$ ipython --no-banner

In [1]: import numpy as np

In [2]: np.set_printoptions(precision=2, suppress=True, linewidth=140, legacy="1.25")

In [3]: J = np.abs(np.array([[2, 3, 3, 2, 2],
   ...:     [0, 2, 0, 3, 2],
   ...:     [3, 3, 3, 0, 2],
   ...:     [2, 2, 0, 3, 0],
   ...:     [2, 3, 0, 2, 3]])) + np.eye(5)

In [4]: J = J / J.sum(axis=1, keepdims=True)

In [5]: J
Out[5]: 
array([[0.23, 0.23, 0.23, 0.15, 0.15],
       [0.  , 0.38, 0.  , 0.38, 0.25],
       [0.25, 0.25, 0.33, 0.  , 0.17],
       [0.25, 0.25, 0.  , 0.5 , 0.  ],
       [0.18, 0.27, 0.  , 0.18, 0.36]])

In [6]: Q, evecs = np.linalg.qr(J[:, :4])[0], np.linalg.qr(J[:, 4:])[0]

In [7]: sig = np.linalg.svd(Q.T @ evecs, compute_uv=False)

In [8]: round(float(np.linalg.norm(Q @ Q.T - evecs @ evecs.T, 2)), 2)
Out[8]: 1.0

In [9]: np.degrees(np.arccos(sig.clip(0, 1)))
Out[9]: array([7.41])

In [10]: rng = np.random.default_rng(50381)

In [11]: idx = rng.permutation(5)

In [12]: idx
Out[12]: array([1, 4, 0, 2, 3])

In [13]: other = J[idx][:, idx]

In [14]: other
Out[14]: 
array([[0.38, 0.25, 0.  , 0.  , 0.38],
       [0.27, 0.36, 0.18, 0.  , 0.18],
       [0.23, 0.15, 0.23, 0.23, 0.15],
       [0.25, 0.17, 0.25, 0.33, 0.  ],
       [0.25, 0.  , 0.25, 0.  , 0.5 ]])

In [15]: np.sort(np.abs(np.linalg.eigvals(other)))
Out[15]: array([0.04, 0.12, 0.37, 0.37, 1.  ])

In [16]: W = np.array([[2, 0], [0, -3], [-2, 2], [1, -1], [0, 3]])

In [17]: coef = np.array([4, -3])

In [18]: hid = np.maximum(other @ W + coef, 0)

In [19]: np.linalg.matrix_rank(hid)
Out[19]: 1

In [20]: (hid > 0).mean(axis=0)
Out[20]: array([1., 0.])

In [21]: hid
Out[21]: 
array([[4.75, 0.  ],
       [4.18, 0.  ],
       [4.23, 0.  ],
       [4.33, 0.  ],
       [4.  , 0.  ]])

In [22]: basis = np.array([[2, 7, 9], [8, 2, 1]])

In [23]: hid @ basis
Out[23]: 
array([[ 9.5 , 33.25, 42.75],
       [ 8.36, 29.27, 37.64],
       [ 8.46, 29.62, 38.08],
       [ 8.67, 30.33, 39.  ],
       [ 8.  , 28.  , 36.  ]])

In [24]: (hid @ basis).round(6).argmax(axis=1)
Out[24]: array([2, 2, 2, 2, 2])

In [25]: round(float(np.trace(np.linalg.pinv(hid) @ hid)), 2)
Out[25]: 1.0

In [26]: np.abs(np.diag(np.linalg.qr(hid)[1])) > 1e-9
Out[26]: array([ True, False])

In [27]: np.allclose(hid[:-1].T @ np.linalg.lstsq(hid[:-1].T, hid[-1])[0], hid[-1])
Out[27]: True

In [28]: np.unique(hid.round(6), axis=0).shape
Out[28]: (5, 2)

In [29]: np.sort(np.abs(np.linalg.eigvals(J)))[::-1]
Out[29]: array([1.  , 0.37, 0.37, 0.12, 0.04])

In [30]: np.linalg.matrix_power(J, 2)
Out[30]: 
array([[0.18, 0.28, 0.13, 0.23, 0.19],
       [0.14, 0.3 , 0.  , 0.37, 0.18],
       [0.17, 0.28, 0.17, 0.16, 0.22],
       [0.18, 0.28, 0.06, 0.38, 0.1 ],
       [0.15, 0.29, 0.04, 0.29, 0.23]])

In [31]: pr = np.eye(5)[2]

In [32]: for _ in range(6):
    ...:     pr = pr @ J
    ...:     print(pr.round(2))
    ...: 
[0.25 0.25 0.33 0.   0.17]
[0.17 0.28 0.17 0.16 0.22]
[0.16 0.29 0.1  0.25 0.2 ]
[0.16 0.29 0.07 0.3  0.19]
[0.16 0.29 0.06 0.31 0.18]
[0.16 0.29 0.06 0.32 0.17]

In [33]: E = np.load("out0.npy")

In [34]: E
Out[34]: 
array([[-0.4,  1.4,  0.3, -0.2, -0.8,  0.3,  0.3, -0.2],
       [ 1.7,  0.4,  1.5,  1. , -0.1, -0.4,  0.9,  0.7],
       [ 0.1,  0.3,  0.1,  0.9, -2.3, -0.4,  0.2, -1.1],
       [-0.5, -1. ,  0.6, -0.7,  0.9,  1.3,  1. ,  0.7],
       [-0.2, -0.1, -1.3, -2.1, -0.7, -0.2,  1. , -0.5],
       [ 1.1, -1.4, -0.6, -0.8,  0.6, -0.1, -0.2, -1. ],
       [ 0.5, -0.1, -2.3, -1.4, -0.9,  1.4,  1.2,  0.2],
       [-0.6, -0.9, -0.1, -0.9, -0.5, -1.5, -0.7,  0. ],
       [-1.6, -1.1,  0.9, -0.3, -1.2, -0.2, -0.7, -0.7],
       [ 0.4, -1. ,  0.5, -1.2, -0.4, -0.7, -1.4, -0.4]])

In [35]: x = np.array([1, 7, 7, 8, 2, 9, 2, 1])

In [36]: a = np.maximum(E @ x, 0)

In [37]: np.flatnonzero(a > 1e-9)
Out[37]: array([0, 1, 2, 3])

In [38]: E.T @ a
Out[38]: array([28.8 , 17.7 , 40.47, 15.39, -7.48,  3.75, 30.49, 16.7 ])

In [39]: E * (a > 1e-9)[:, None]
Out[39]: 
array([[-0.4,  1.4,  0.3, -0.2, -0.8,  0.3,  0.3, -0.2],
       [ 1.7,  0.4,  1.5,  1. , -0.1, -0.4,  0.9,  0.7],
       [ 0.1,  0.3,  0.1,  0.9, -2.3, -0.4,  0.2, -1.1],
       [-0.5, -1. ,  0.6, -0.7,  0.9,  1.3,  1. ,  0.7],
       [-0. , -0. , -0. , -0. , -0. , -0. ,  0. , -0. ],
       [ 0. , -0. , -0. , -0. ,  0. , -0. , -0. , -0. ],
       [ 0. , -0. , -0. , -0. , -0. ,  0. ,  0. ,  0. ],
       [-0. , -0. , -0. , -0. , -0. , -0. , -0. ,  0. ],
       [-0. , -0. ,  0. , -0. , -0. , -0. , -0. , -0. ],
       [ 0. , -0. ,  0. , -0. , -0. , -0. , -0. , -0. ]])

In [40]: np.maximum(E @ x, 0) - np.maximum(-E @ x, 0)
Out[40]: array([ 11.4,  21.7,   1.2,   7.3, -28.5, -20.4, -14.1, -30.7, -11.7, -23. ])

In [41]: np.maximum(E @ (3 * x), 0)
Out[41]: array([34.2, 65.1,  3.6, 21.9,  0. ,  0. ,  0. ,  0. ,  0. ,  0. ])

In [42]: x = np.array([9, 3, 6, 4, 3, 1, 6, 9])

In [43]: (E * x).sum(axis=1)
Out[43]: array([ -0.5,  40.5, -10. ,   9.6, -19.1,  -9.6,  -7.5, -19.5, -27.8, -15.1])

In [44]: np.linalg.norm(E @ x) <= np.linalg.norm(E, 2) * np.linalg.norm(x) + 1e-9
Out[44]: True

In [45]: np.sign((E @ x).round(6))
Out[45]: array([-1.,  1., -1.,  1., -1., -1., -1., -1., -1., -1.])

In [46]: other = E / np.sqrt((E ** 2).mean(axis=1, keepdims=True))

In [47]: np.linalg.matrix_rank(E - E.mean(axis=1, keepdims=True))
Out[47]: 7

In [48]: np.linalg.matrix_rank(other) == np.linalg.matrix_rank(E)
Out[48]: True

In [49]: r0, v = E[4], E[9]

In [50]: round(r0 @ r0, 2)
Out[50]: 7.93

In [51]: pr = (r0 @ v) / (r0 @ r0) * r0

In [52]: v - pr
Out[52]: array([ 0.43, -0.99,  0.68, -0.91, -0.3 , -0.67, -1.54, -0.33])

In [53]: pr
Out[53]: array([-0.03, -0.01, -0.18, -0.29, -0.1 , -0.03,  0.14, -0.07])

In [54]: F = np.loadtxt("data.csv", delimiter=",")

In [55]: F
Out[55]: 
array([[ 1.8,  0.3,  1.5,  1. , -0.1, -1.1,  0.3, -1.1],
       [ 0.1, -0.3, -1.3, -0.2, -1.6, -0.8,  2. ,  0.6],
       [-0.5, -1.4,  0.1, -1.1, -0.6,  2.1, -0.6,  0.4],
       [ 0. ,  0.8,  1.3, -0.4,  0.7,  0.1,  0.8,  1.5],
       [-0.5, -0.5,  2.5, -1.5, -3. ,  4. ,  3.5,  5.5],
       [ 1.3, -1.1,  1.6,  1. ,  0.2,  0.5,  0.1,  0.1],
       [-1.2,  0. , -1.4, -0.4, -0.2,  1.3,  1.9,  0.3],
       [ 0.1, -0.9, -0.1,  0.5,  0.2, -0.4,  0. , -0.1],
       [ 0.5,  0.3,  0.1,  0. ,  1.3,  1. ,  0. , -0.7],
       [ 0.5, -1.2,  0.6, -0.3,  1.3,  0.7, -0.6, -0.6],
       [ 0.8,  1. , -0.2, -0.1,  0.5,  0.6,  2.4, -1.4],
       [ 1.2, -0.7,  1.1, -0.2, -0.8, -1.1,  0.8,  0. ],
       [-0.2,  0.2, -1.2,  0.5,  1.1,  2. , -0.4, -1. ],
       [-1. , -0.7,  0.4, -0.6,  0.1,  0.9,  0.6, -1.5],
       [-0.7,  0.5,  0.2, -1.7,  0.2, -0.3, -0.6,  0.8],
       [-0.4,  0.1, -0.7,  0.2, -0.2,  0.2,  2.3,  0.4],
       [-0.1, -0.9, -1.5,  0.7, -1.3,  1.5,  0.2, -2. ],
       [ 2.4, -1.4,  0.1, -0.6, -1.9, -0.2, -0.3, -0.3],
       [-1.2, -0.5, -0.2, -0.5,  0.4, -0.1, -0.6, -1.1]])

In [56]: Xs = F - F.mean(axis=0)

In [57]: U, sig, VT = np.linalg.svd(Xs, full_matrices=False)

In [58]: np.linalg.matrix_rank(Xs)
Out[58]: 8

In [59]: (np.sign(U[:, 0]) == np.sign(U[0, 0])).astype(int)
Out[59]: array([1, 0, 0, 0, 0, 1, 0, 1, 1, 1, 1, 1, 1, 1, 0, 0, 1, 1, 1])

In [60]: np.round(VT[0] * np.sign(VT[0, np.abs(VT[0]).argmax()]), 2) + 0
Out[60]: array([-0.11,  0.  ,  0.23, -0.19, -0.34,  0.35,  0.39,  0.71])

In [61]: np.round(Xs.mean(axis=0), 2) + 0
Out[61]: array([0., 0., 0., 0., 0., 0., 0., 0.])

In [62]: np.round((sig ** 2).sum() ** 2 / (sig ** 4).sum(), 2)
Out[62]: 3.75

In [63]: sig ** 2 / (sig ** 2).sum()
Out[63]: array([0.45, 0.18, 0.13, 0.11, 0.08, 0.03, 0.03, 0.01])

In [64]: Xs = (F - F.mean(axis=0)) / F.std(axis=0)

In [65]: np.argwhere(np.abs(Xs) > 2)
Out[65]: 
array([[ 4,  2],
       [ 4,  4],
       [ 4,  5],
       [ 4,  6],
       [ 4,  7],
       [14,  3],
       [17,  0]])

In [66]: Xs.std(axis=0)
Out[66]: array([1., 1., 1., 1., 1., 1., 1., 1.])

In [67]: coef = np.linalg.lstsq(np.delete(Xs, 3, axis=1), Xs[:, 3])[0]

In [68]: np.abs(coef).argmax()
Out[68]: 0

In [69]: G = np.cov(F, rowvar=False)

In [70]: G.shape
Out[70]: (8, 8)

In [71]: np.linalg.eigvalsh(G)[::-1]
Out[71]: array([4.59, 1.82, 1.33, 1.09, 0.77, 0.27, 0.26, 0.13])

In [72]: np.corrcoef(F.T)
Out[72]: 
array([[ 1.  , -0.15,  0.34,  0.42, -0.1 , -0.42, -0.14, -0.18],
       [-0.15,  1.  , -0.07,  0.01,  0.37, -0.12,  0.35,  0.02],
       [ 0.34, -0.07,  1.  , -0.18, -0.14,  0.07,  0.09,  0.52],
       [ 0.42,  0.01, -0.18,  1.  ,  0.3 , -0.31, -0.12, -0.55],
       [-0.1 ,  0.37, -0.14,  0.3 ,  1.  , -0.23, -0.48, -0.54],
       [-0.42, -0.12,  0.07, -0.31, -0.23,  1.  ,  0.27,  0.44],
       [-0.14,  0.35,  0.09, -0.12, -0.48,  0.27,  1.  ,  0.54],
       [-0.18,  0.02,  0.52, -0.55, -0.54,  0.44,  0.54,  1.  ]])

In [73]: np.polyfit(F[:, 3], F[:, 2], 1)
Out[73]: array([-0.26,  0.1 ])

In [74]: np.argwhere(np.triu(np.abs(np.corrcoef(F.T)) > 0.8, 1))
Out[74]: array([], shape=(0, 2), dtype=int64)

In [75]: round(np.corrcoef(F[:, 3], F[:, 2])[0, 1], 2)
Out[75]: -0.18

In [76]: np.argsort(-F.std(axis=0).round(6), kind="stable")
Out[76]: array([7, 5, 6, 4, 2, 0, 3, 1])

In [77]: G.round(2) + 0
Out[77]: 
array([[ 1.  , -0.11,  0.37,  0.32, -0.11, -0.52, -0.17, -0.28],
       [-0.11,  0.54, -0.06,  0.  ,  0.3 , -0.11,  0.31,  0.03],
       [ 0.37, -0.06,  1.22, -0.15, -0.17,  0.1 ,  0.12,  0.92],
       [ 0.32,  0.  , -0.15,  0.56,  0.26, -0.29, -0.11, -0.66],
       [-0.11,  0.3 , -0.17,  0.26,  1.27, -0.33, -0.67, -0.97],
       [-0.52, -0.11,  0.1 , -0.29, -0.33,  1.58,  0.42,  0.89],
       [-0.17,  0.31,  0.12, -0.11, -0.67,  0.42,  1.5 ,  1.06],
       [-0.28,  0.03,  0.92, -0.66, -0.97,  0.89,  1.06,  2.58]])
